$ python -q
>>> import numpy as np
>>> from numpy import linalg as LA
>>> np.set_printoptions(precision=3, suppress=True, linewidth=100, sign=" ")
>>> def rd(a):
...     return np.round(a, 3) + 0
... 
>>> mat = np.load("arr.npy")
>>> mat
array([[ 0,  0,  0,  0,  0,  0],
       [ 0,  0,  0,  0,  0,  0],
       [ 0,  0,  0,  0,  0,  0],
       [ 0,  0,  0, -2, -4, -4],
       [ 0,  0,  0, -2, -4,  6],
       [ 0,  0,  0,  2,  0,  0]])
>>> # rows 0 and 1 are equal
>>> rng = np.random.default_rng(711587)
>>> idx = rng.permutation(6)
>>> idx
array([ 0,  2,  1,  4,  5,  3])
>>> Y = mat[idx][:, idx]
>>> rd(LA.det(Y)), rd(LA.det(mat[idx]))
(np.float64(0.0), np.float64(0.0))
>>> Y
array([[ 0,  0,  0,  0,  0,  0],
       [ 0,  0,  0,  0,  0,  0],
       [ 0,  0,  0,  0,  0,  0],
       [ 0,  0,  0, -4,  6, -2],
       [ 0,  0,  0,  0,  0,  2],
       [ 0,  0,  0, -4, -4, -2]])
>>> rd(np.sort(np.abs(LA.eigvals(Y))))
array([ 0.   ,  0.   ,  0.   ,  3.477,  3.477,  6.618])
>>> np.allclose(Y, mat)
False
>>> np.diag(Y)
array([ 0,  0,  0, -4,  0, -2])
>>> LA.matrix_rank(mat, rtol=0.1)
np.int64(3)
>>> LA.cond(mat) > 100
np.True_
>>> rd(LA.norm(mat, 2) / LA.norm(mat))
np.float64(0.77)
>>> blk = np.stack([mat, 2 * mat, mat[::-1]])
>>> np.einsum("bij,cij->bc", blk, blk)
array([[  96,  192,    0],
       [ 192,  384,    0],
       [   0,    0,   96]])
>>> blk.sum(axis=0)
array([[  0,   0,   0,   2,   0,   0],
       [  0,   0,   0,  -2,  -4,   6],
       [  0,   0,   0,  -2,  -4,  -4],
       [  0,   0,   0,  -6, -12, -12],
       [  0,   0,   0,  -6, -12,  18],
       [  0,   0,   0,   6,   0,   0]])
>>> LA.matrix_rank(blk)
array([ 3,  3,  3])
>>> rd(np.sort(LA.eigvals(mat).real))
array([-6.618,  0.   ,  0.   ,  0.   ,  0.309,  0.309])
>>> rd(LA.det(mat))
np.float64(0.0)
>>> (LA.matrix_power((mat != 0) + (mat.T != 0) + np.eye(6), 6) > 0).astype(int)
array([[ 1,  0,  0,  0,  0,  0],
       [ 0,  1,  0,  0,  0,  0],
       [ 0,  0,  1,  0,  0,  0],
       [ 0,  0,  0,  1,  1,  1],
       [ 0,  0,  0,  1,  1,  1],
       [ 0,  0,  0,  1,  1,  1]])
>>> mat @ mat
array([[  0,   0,   0,   0,   0,   0],
       [  0,   0,   0,   0,   0,   0],
       [  0,   0,   0,   0,   0,   0],
       [  0,   0,   0,   4,  24, -16],
       [  0,   0,   0,  24,  24, -16],
       [  0,   0,   0,  -4,  -8,  -8]])
>>> rd(mat @ LA.pinv(mat) @ mat)
array([[ 0.,  0.,  0.,  0.,  0.,  0.],
       [ 0.,  0.,  0.,  0.,  0.,  0.],
       [ 0.,  0.,  0.,  0.,  0.,  0.],
       [ 0.,  0.,  0., -2., -4., -4.],
       [ 0.,  0.,  0., -2., -4.,  6.],
       [ 0.,  0.,  0.,  2.,  0.,  0.]])
>>> np.unique(mat.round(6), axis=0).shape
(4, 6)
>>> X = np.load("data.npy")
>>> X
array([[ 1,  0,  0,  0],
       [-2,  1,  0,  0],
       [ 2, -1,  1,  0],
       [ 2,  0,  2,  1]])
>>> # triangular: eigenvalues sit on the diagonal
>>> q, evecs = LA.qr(X[:, :2])[0], LA.qr(X[:, 2:])[0]
>>> s = LA.svd(q.T @ evecs, compute_uv=False)
>>> rd(np.degrees(np.arccos(s.clip(0, 1))))
array([ 26.565,  45.   ])
>>> (s > 0.9).sum()
np.int64(0)
>>> rd(s)
array([ 0.894,  0.707])
